>>> import numpy as np
>>> np.set_printoptions(suppress=True, linewidth=140)
>>> tidy = lambda a: np.round(a, 4) + 0
>>> arr = np.loadtxt("dump.csv", delimiter=",")
>>> arr
array([[2., 3., 4.],
       [3., 2., 3.],
       [4., 3., 2.]])
>>> out = np.array([[4, 6], [-2, 2]])
>>> basis = np.kron(out, arr)
>>> basis
array([[ 8., 12., 16., 12., 18., 24.],
       [12.,  8., 12., 18., 12., 18.],
       [16., 12.,  8., 24., 18., 12.],
       [-4., -6., -8.,  4.,  6.,  8.],
       [-6., -4., -6.,  6.,  4.,  6.],
       [-8., -6., -4.,  8.,  6.,  4.]])
>>> q, R = np.linalg.qr(arr)
>>> tidy(q)
array([[-0.3714,  0.9197, -0.127 ],
       [-0.5571, -0.3302, -0.762 ],
       [-0.7428, -0.2122,  0.635 ]])
>>> tidy(np.abs(np.diag(R)))
array([5.3852, 1.4622, 1.524 ])
>>> tidy(R)
array([[-5.3852, -4.4567, -4.6424],
       [ 0.    ,  1.4622,  2.264 ],
       [ 0.    ,  0.    , -1.524 ]])
>>> out = np.array([[-7, -3], [5, 6], [-4, 8]])
>>> np.einsum("ij->j", arr)
array([9., 8., 9.])
>>> np.einsum("ik,kj->ji", arr, out)
array([[-15., -23., -21.],
       [ 44.,  27.,  22.]])
>>> out.T @ arr.T
array([[-15., -23., -21.],
       [ 44.,  27.,  22.]])
>>> A = np.load("arr.npy")
>>> A
array([[-0.7   , -1.8   , -3.    ,  1.    ],
       [ 0.1   ,  0.    , -0.6   ,  1.7   ],
       [ 1.1   , -0.7   ,  1.9   ,  0.8   ],
       [-0.3565,  0.9838,  1.1491, -0.1823],
       [-0.4   ,  1.1   ,  1.1   , -0.2   ]])
>>> proj = A @ np.linalg.solve(A.T @ A, A.T)
>>> print(tidy(np.trace(proj)))
4.0
>>> print(tidy((np.eye(5) - proj) @ A))
[[0. 0. 0. 0.]
 [0. 0. 0. 0.]
 [0. 0. 0. 0.]
 [0. 0. 0. 0.]
 [0. 0. 0. 0.]]
>>> q, evecs = np.linalg.qr(A[:, :2])[0], np.linalg.qr(A[:, 2:])[0]
>>> s = np.linalg.svd(q.T @ evecs, compute_uv=False)
>>> tidy(np.linalg.norm(q @ q.T - evecs @ evecs.T, 2))
np.float64(0.8759)
>>> (s > 0.9).sum()
np.int64(1)
>>> M = np.array([[1, 2, 2], [3, 0, 1], [2, 3, 0], [1, 0, 1], [16, 2, 7]])
>>> # row 4 dominates
>>> q = M.astype(float).copy()
>>> for j in range(3):
...     q[:, j] -= q[:, :j] @ (q[:, :j].T @ q[:, j])
...     q[:, j] /= np.linalg.norm(q[:, j])
... 
>>> tidy(q.T @ M)
array([[16.4621,  2.4298,  7.168 ],
       [ 0.    ,  3.3311,  0.175 ],
       [ 0.    ,  0.    ,  1.8945]])
>>> x = np.array([-4, 4, -7])
>>> rhs = M @ x
>>> rhs
array([ -10,  -19,    4,  -11, -105])
>>> tidy(np.linalg.lstsq(M, rhs)[0])
array([-4.,  4., -7.])
>>> print(tidy(np.linalg.pinv(M) @ M))
[[1. 0. 0.]
 [0. 1. 0.]
 [0. 0. 1.]]
>>> rng = np.random.default_rng(8837)
>>> rhs = rhs + 0.05 * rng.normal(size=5)
>>> print(tidy(rhs))
[ -10.0396  -19.0015    4.0185  -10.9741 -104.962 ]
>>> beta, *_ = np.linalg.lstsq(M, rhs)
>>> [round(float(np.linalg.norm(np.linalg.solve(M.T @ M + lam * np.eye(3), M.T @ rhs))), 2) for lam in (0, 1, 10, 100)]
[9.01, 8.15, 6.29, 4.52]
>>> tidy(M.T @ (rhs - M @ beta))
array([0., 0., 0.])
>>> out = np.c_[M[:, :1] @ np.array([[-3]]), np.array([4, 0, -1, 6, -9])]
>>> out
array([[ -3,   4],
       [ -9,   0],
       [ -6,  -1],
       [ -3,   6],
       [-48,  -9]])
>>> np.linalg.matrix_rank(out)
np.int64(2)
>>> tidy(np.linalg.norm(out - M @ np.linalg.lstsq(M, out)[0], axis=0))
array([0.    , 5.8507])
>>> tidy(np.linalg.norm(np.linalg.qr(M)[0].T @ out, axis=0) ** 2 / ((out ** 2).sum(axis=0) + 1e-12))
array([1.    , 0.7446])
>>> proj = M @ np.linalg.solve(M.T @ M, M.T)
>>> np.linalg.matrix_rank(np.eye(5) - proj)
np.int64(2)
>>> np.allclose(proj @ proj, proj)
True
>>> tidy(proj @ M[:, 0])
array([ 1.,  3.,  2.,  1., 16.])
>>> tidy(np.diag(proj))
array([0.9127, 0.0732, 0.96  , 0.0969, 0.9572])
>>> tidy(np.trace(proj))
np.float64(3.0)
>>> feats = np.load("a.npy")
>>> feats
array([[0, 1, 1],
       [1, 0, 1],
       [0, 0, 1]])
>>> tidy(np.linalg.det(feats[::-1]))
np.float64(1.0)
>>> np.kron(np.eye(2, dtype=int), feats)
array([[0, 1, 1, 0, 0, 0],
       [1, 0, 1, 0, 0, 0],
       [0, 0, 1, 0, 0, 0],
       [0, 0, 0, 0, 1, 1],
       [0, 0, 0, 1, 0, 1],
       [0, 0, 0, 0, 0, 1]])
>>> tidy(np.linalg.eigvals(feats).sum().real)
np.float64(1.0)
>>> print(tidy(np.linalg.det(feats.T)))
-1.0
>>> print(tidy(np.linalg.det(2 * feats)), tidy(np.linalg.det(feats)))
-8.0 -1.0
>>> tidy(np.linalg.eigvals(feats))
array([ 1., -1.,  1.])
>>> evals, evecs = np.linalg.eig(feats)
>>> tidy(np.sort(np.linalg.eigvals(feats @ feats)))
array([1., 1., 1.])
>>> tidy(np.sort(np.linalg.eigvals(np.linalg.inv(feats))))
array([-1.,  1.,  1.])
>>> print(tidy(np.sort(np.linalg.eigvals(feats.T))))
[-1.  1.  1.]
>>> feats @ evecs[:, 0] - evals[0] * evecs[:, 0]
array([0., 0., 0.])
>>> np.prod(evals)
np.float64(-1.0)
>>> out = feats / np.linalg.norm(feats, axis=1, keepdims=True)
>>> gram = out @ out.T
>>> (gram - 2 * np.eye(3)).round(6).argmax(axis=1)
array([2, 2, 0])
>>> np.argwhere(np.triu(np.abs(gram) > 0.95, 1))
array([], shape=(0, 2), dtype=int64)
>>> (np.abs(gram) > 0.9).astype(int)
array([[1, 0, 0],
       [0, 1, 0],
       [0, 0, 1]])
>>> tidy(np.linalg.norm(out, axis=1))
array([1., 1., 1.])
>>> tidy(np.degrees(np.arccos(np.clip(gram[0, 2], -1, 1))))
np.float64(45.0)
>>> tidy(gram)
array([[1.    , 0.5   , 0.7071],
       [0.5   , 1.    , 0.7071],
       [0.7071, 0.7071, 1.    ]])
